$ python3 -q
>>> import numpy as np
>>> np.set_printoptions(precision=3, suppress=True, linewidth=200)
>>> def tidy(a):
...     return np.round(a, 3) + 0
... 
>>> M = np.array([[9.1, 2.0, 3.0, 6.0, -3.0, -6.0],
...     [2.0, -3.9, 1.0, 8.0, -8.0, -1.0],
...     [-3.0, 3.0, -0.9, 7.0, 9.0, 6.0],
...     [-5.0, -7.0, -6.0, 0.1, -6.0, 6.0],
...     [8.0, -1.0, 4.0, 1.0, 4.1, 6.0],
...     [9.0, 2.0, 3.0, 6.0, -3.0, -5.9]])
>>> rng = np.random.default_rng(18401)
>>> idx = rng.permutation(6)
>>> M2 = M[:, idx] * rng.choice([-1, 1], 6)
>>> M2
array([[-2. , -3. ,  6. , -3. ,  9.1, -6. ],
       [ 3.9, -8. ,  8. , -1. ,  2. , -1. ],
       [-3. ,  9. ,  7. ,  0.9, -3. ,  6. ],
       [ 7. , -6. ,  0.1,  6. , -5. ,  6. ],
       [ 1. ,  4.1,  1. , -4. ,  8. ,  6. ],
       [-2. , -3. ,  6. , -3. ,  9. , -5.9]])
>>> left, _, VT = np.linalg.svd(M.T @ M2)
>>> tidy(np.linalg.lstsq(M, M2)[0])
array([[ 0.,  0.,  0.,  0.,  1.,  0.],
       [-1.,  0.,  0.,  0.,  0.,  0.],
       [ 0.,  0.,  0., -1.,  0.,  0.],
       [ 0.,  0.,  1.,  0.,  0.,  0.],
       [ 0.,  1.,  0.,  0.,  0.,  0.],
       [ 0.,  0.,  0.,  0.,  0.,  1.]])
>>> tidy(left @ VT)
array([[ 0.,  0.,  0.,  0.,  1.,  0.],
       [-1.,  0.,  0.,  0.,  0.,  0.],
       [ 0.,  0.,  0., -1.,  0.,  0.],
       [ 0.,  0.,  1.,  0.,  0.,  0.],
       [ 0.,  1.,  0.,  0.,  0.,  0.],
       [ 0.,  0.,  0.,  0.,  0.,  1.]])
>>> idx = rng.permutation(6)
>>> idx
array([2, 3, 5, 1, 4, 0])
>>> M2 = M[idx][:, idx]
>>> np.diag(M2)
array([-0.9,  0.1, -5.9, -3.9,  4.1,  9.1])
>>> M2
array([[-0.9,  7. ,  6. ,  3. ,  9. , -3. ],
       [-6. ,  0.1,  6. , -7. , -6. , -5. ],
       [ 3. ,  6. , -5.9,  2. , -3. ,  9. ],
       [ 1. ,  8. , -1. , -3.9, -8. ,  2. ],
       [ 4. ,  1. ,  6. , -1. ,  4.1,  8. ],
       [ 3. ,  6. , -6. ,  2. , -3. ,  9.1]])
>>> np.allclose(M2, M)
False
>>> tidy(np.trace(M2))
np.float64(2.6)
>>> X = np.load("w.npy")
>>> X
array([[6., 0., 5., 5., 0., 5.],
       [0., 6., 0., 0., 0., 0.],
       [5., 0., 6., 5., 0., 5.],
       [5., 0., 5., 6., 0., 5.],
       [0., 0., 0., 0., 6., 0.],
       [5., 0., 5., 5., 0., 6.]])
>>> # 3 groups of indices that never mix
>>> tidy(np.sort(np.linalg.eigvals(X).real))
array([ 1.,  1.,  1.,  6.,  6., 21.])
>>> X @ X
array([[111.,   0., 110., 110.,   0., 110.],
       [  0.,  36.,   0.,   0.,   0.,   0.],
       [110.,   0., 111., 110.,   0., 110.],
       [110.,   0., 110., 111.,   0., 110.],
       [  0.,   0.,   0.,   0.,  36.,   0.],
       [110.,   0., 110., 110.,   0., 111.]])
>>> Lm = np.linalg.cholesky(X)
>>> tidy(np.diag(Lm) ** 2)
array([6.   , 6.   , 1.833, 1.455, 6.   , 1.313])
>>> np.linalg.eigvalsh(X).min() > 0
np.True_
>>> vals, V = np.linalg.eigh(X)
>>> x0 = np.array([1, 1, 2, 0, 2, 0])
>>> tidy(np.linalg.eigvalsh(X[1:, 1:]))
array([ 1.,  1.,  6.,  6., 16.])
>>> x0 @ X @ x0
np.float64(80.0)
>>> tidy(V * np.maximum(vals, 0) @ V.T)
array([[6., 0., 5., 5., 0., 5.],
       [0., 6., 0., 0., 0., 0.],
       [5., 0., 6., 5., 0., 5.],
       [5., 0., 5., 6., 0., 5.],
       [0., 0., 0., 0., 6., 0.],
       [5., 0., 5., 5., 0., 6.]])
>>> x0 @ X @ x0 / (x0 @ x0), tidy(vals[0]), tidy(vals[-1])
(np.float64(8.0), np.float64(1.0), np.float64(21.0))
>>> J = np.loadtxt("out12.csv", delimiter=",")
>>> J
array([[-27.,  21.,   0.,   0.],
       [-18.,  21.,   0.,   0.],
       [  0.,   0.,   9.,  -7.],
       [  0.,   0.,   6.,  -7.]])
>>> # 2 blocks once reordered
>>> P = np.triu(np.array([[9, 0, 7, 3], [2, 1, 0, 5], [4, 9, 3, 7], [3, 7, 7, 9]]), 1) + np.eye(4)
>>> M2 = P @ J @ np.linalg.inv(P)
>>> P @ J - J @ P
array([[   0.,    0.,  270.,  -94.],
       [   0.,    0.,  156.,  -86.],
       [   0.,    0.,   42., -112.],
       [   0.,    0.,    0.,  -42.]])
>>> tidy(np.poly(M2))
array([   1.,    4., -222.,  252., 3969.])
>>> tidy(np.poly(J))
array([   1.,    4., -222.,  252., 3969.])
>>> np.kron(np.eye(2, dtype=int), J)
array([[-27.,  21.,   0.,   0.,  -0.,   0.,   0.,   0.],
       [-18.,  21.,   0.,   0.,  -0.,   0.,   0.,   0.],
       [  0.,   0.,   9.,  -7.,   0.,   0.,   0.,  -0.],
       [  0.,   0.,   6.,  -7.,   0.,   0.,   0.,  -0.],
       [ -0.,   0.,   0.,   0., -27.,  21.,   0.,   0.],
       [ -0.,   0.,   0.,   0., -18.,  21.,   0.,   0.],
       [  0.,   0.,   0.,  -0.,   0.,   0.,   9.,  -7.],
       [  0.,   0.,   0.,  -0.,   0.,   0.,   6.,  -7.]])
>>> Q = J.astype(float).copy()
>>> for j in range(4):
...     Q[:, j] -= Q[:, :j] @ (Q[:, :j].T @ Q[:, j])
...     Q[:, j] /= np.linalg.norm(Q[:, j])
... 
>>> tidy(Q.T @ Q)
array([[1., 0., 0., 0.],
       [0., 1., 0., 0.],
       [0., 0., 1., 0.],
       [0., 0., 0., 1.]])
>>> tidy(Q.T @ J)
array([[ 32.45 , -29.122,   0.   ,   0.   ],
       [  0.   ,   5.824,   0.   ,   0.   ],
       [  0.   ,   0.   ,  10.817,  -9.707],
       [  0.   ,   0.   ,   0.   ,   1.941]])
>>> J.reshape(-1, 2)
array([[-27.,  21.],
       [  0.,   0.],
       [-18.,  21.],
       [  0.,   0.],
       [  0.,   0.],
       [  9.,  -7.],
       [  0.,   0.],
       [  6.,  -7.]])
>>> J.reshape(2, -1)
array([[-27.,  21.,   0.,   0., -18.,  21.,   0.,   0.],
       [  0.,   0.,   9.,  -7.,   0.,   0.,   6.,  -7.]])
>>> J.ravel(order="F")
array([-27., -18.,   0.,   0.,  21.,  21.,   0.,   0.,   0.,   0.,   9.,   6.,   0.,   0.,  -7.,  -7.])
>>> t3 = J.reshape(4, 2, -1)
>>> t3.transpose(1, 0, 2)
array([[[-27.,  21.],
        [-18.,  21.],
        [  0.,   0.],
        [  0.,   0.]],

       [[  0.,   0.],
        [  0.,   0.],
        [  9.,  -7.],
        [  6.,  -7.]]])
>>> np.einsum("ihd,jhd->hij", t3, t3).shape
(2, 4, 4)
>>> t3.shape
(4, 2, 2)
>>> np.swapaxes(t3, 1, 2)[0]
array([[-27.,   0.],
       [ 21.,   0.]])
>>> ang = np.radians(15)
>>> r_ = np.eye(4)
>>> r_[0, 0] = r_[2, 2] = np.cos(ang)
>>> r_[0, 2], r_[2, 0] = -np.sin(ang), np.sin(ang)
>>> tidy(r_)
array([[ 0.966,  0.   , -0.259,  0.   ],
       [ 0.   ,  1.   ,  0.   ,  0.   ],
       [ 0.259,  0.   ,  0.966,  0.   ],
       [ 0.   ,  0.   ,  0.   ,  1.   ]])
>>> M2 = J @ r_.T
>>> np.allclose(J @ J.T, M2 @ M2.T)
True
>>> np.allclose(np.linalg.norm(J, axis=1), np.linalg.norm(M2, axis=1))
True
>>> tidy(np.abs(M2 - J).max(axis=0))
array([2.329, 0.   , 6.988, 0.   ])
